$ python -q
>>> import numpy as np
>>> np.set_printoptions(precision=2, suppress=True, linewidth=160, legacy="1.25")
>>> def rnd(a):
...     return np.round(a, 2) + 0
... 
>>> mat = np.load("w.npy")
>>> mat
array([[ 3, -3,  3, -3,  3, -3],
       [-1,  3, -1,  3, -1,  3],
       [ 1, -2,  1, -2,  1, -2],
       [ 3, -3,  3, -3,  3, -3],
       [-1,  3, -1,  3, -1,  3],
       [ 1, -2,  1, -2,  1, -2]])
>>> rank = np.linalg.matrix_rank(mat)
>>> rank
2
>>> null = np.linalg.svd(mat)[2][rank:].T
>>> print([int(np.linalg.matrix_rank(mat[:, :j + 1])) for j in range(6)])
[1, 2, 2, 2, 2, 2]
>>> rnd(null @ null.T)
array([[ 0.67,  0.  , -0.33,  0.  , -0.33,  0.  ],
       [ 0.  ,  0.67,  0.  , -0.33,  0.  , -0.33],
       [-0.33,  0.  ,  0.67,  0.  , -0.33,  0.  ],
       [ 0.  , -0.33,  0.  ,  0.67,  0.  , -0.33],
       [-0.33,  0.  , -0.33,  0.  ,  0.67,  0.  ],
       [ 0.  , -0.33,  0.  , -0.33,  0.  ,  0.67]])
>>> np.allclose(mat @ null, 0)
True
>>> np.linalg.matrix_rank(mat.T @ mat), np.linalg.matrix_rank(mat @ mat.T)
(2, 2)
>>> null.shape
(6, 4)
>>> B = np.array([[9, 2], [5, 1], [-2, 2]])
>>> K = np.tile(B, (2, 3))
>>> print(K)
[[ 9  2  9  2  9  2]
 [ 5  1  5  1  5  1]
 [-2  2 -2  2 -2  2]
 [ 9  2  9  2  9  2]
 [ 5  1  5  1  5  1]
 [-2  2 -2  2 -2  2]]
>>> vec = np.array([8, -1, 8, 3, -3, 1])
>>> np.linalg.norm(mat @ vec) <= np.linalg.norm(mat, 2) * np.linalg.norm(vec) + 1e-9
True
>>> np.einsum("ij,j->i", mat, vec)
array([30, -4,  7, 30, -4,  7])
>>> print((mat * vec).sum(axis=1))
[30 -4  7 30 -4  7]
>>> np.sign((mat @ vec).round(6))
array([ 1, -1,  1,  1, -1,  1])
>>> mat @ np.ones(6)
array([ 0.,  6., -3.,  0.,  6., -3.])
>>> print(mat @ (2 * vec))
[60 -8 14 60 -8 14]
>>> mat * vec
array([[24,  3, 24, -9, -9, -3],
       [-8, -3, -8,  9,  3,  3],
       [ 8,  2,  8, -6, -3, -2],
       [24,  3, 24, -9, -9, -3],
       [-8, -3, -8,  9,  3,  3],
       [ 8,  2,  8, -6, -3, -2]])
>>> np.argsort(-np.linalg.norm(K, axis=0).round(6), kind="stable")[:3]
array([0, 2, 4])
>>> print(np.linalg.cond(K) > 100)
True
>>> rnd(np.linalg.norm(K, 2) / np.linalg.norm(K))
0.98
>>> rng = np.random.default_rng(3145)
>>> z = rng.permutation(6)
>>> z
array([4, 0, 1, 3, 2, 5])
>>> B = K[z][:, z]
>>> B
array([[ 5,  5,  1,  1,  5,  1],
       [ 9,  9,  2,  2,  9,  2],
       [ 5,  5,  1,  1,  5,  1],
       [ 9,  9,  2,  2,  9,  2],
       [-2, -2,  2,  2, -2,  2],
       [-2, -2,  2,  2, -2,  2]])
>>> rnd(np.sort(np.abs(np.linalg.eigvals(B))))
array([ 0.,  0.,  0.,  0.,  0., 17.])
>>> def softmax(z):
...     e = np.exp(z - z.max(axis=-1, keepdims=True))
...     return e / e.sum(axis=-1, keepdims=True)
... 
>>> print(rnd(softmax(mat).sum(axis=1)))
[1. 1. 1. 1. 1. 1.]
>>> scores = mat @ mat.T / np.sqrt(6)
>>> rnd(softmax(scores))
array([[0.5, 0. , 0. , 0.5, 0. , 0. ],
       [0. , 0.5, 0. , 0. , 0.5, 0. ],
       [0.5, 0. , 0. , 0.5, 0. , 0. ],
       [0.5, 0. , 0. , 0.5, 0. , 0. ],
       [0. , 0.5, 0. , 0. , 0.5, 0. ],
       [0.5, 0. , 0. , 0.5, 0. , 0. ]])
>>> softmax(scores).round(6).argmax(axis=1)
array([0, 1, 0, 0, 1, 0])
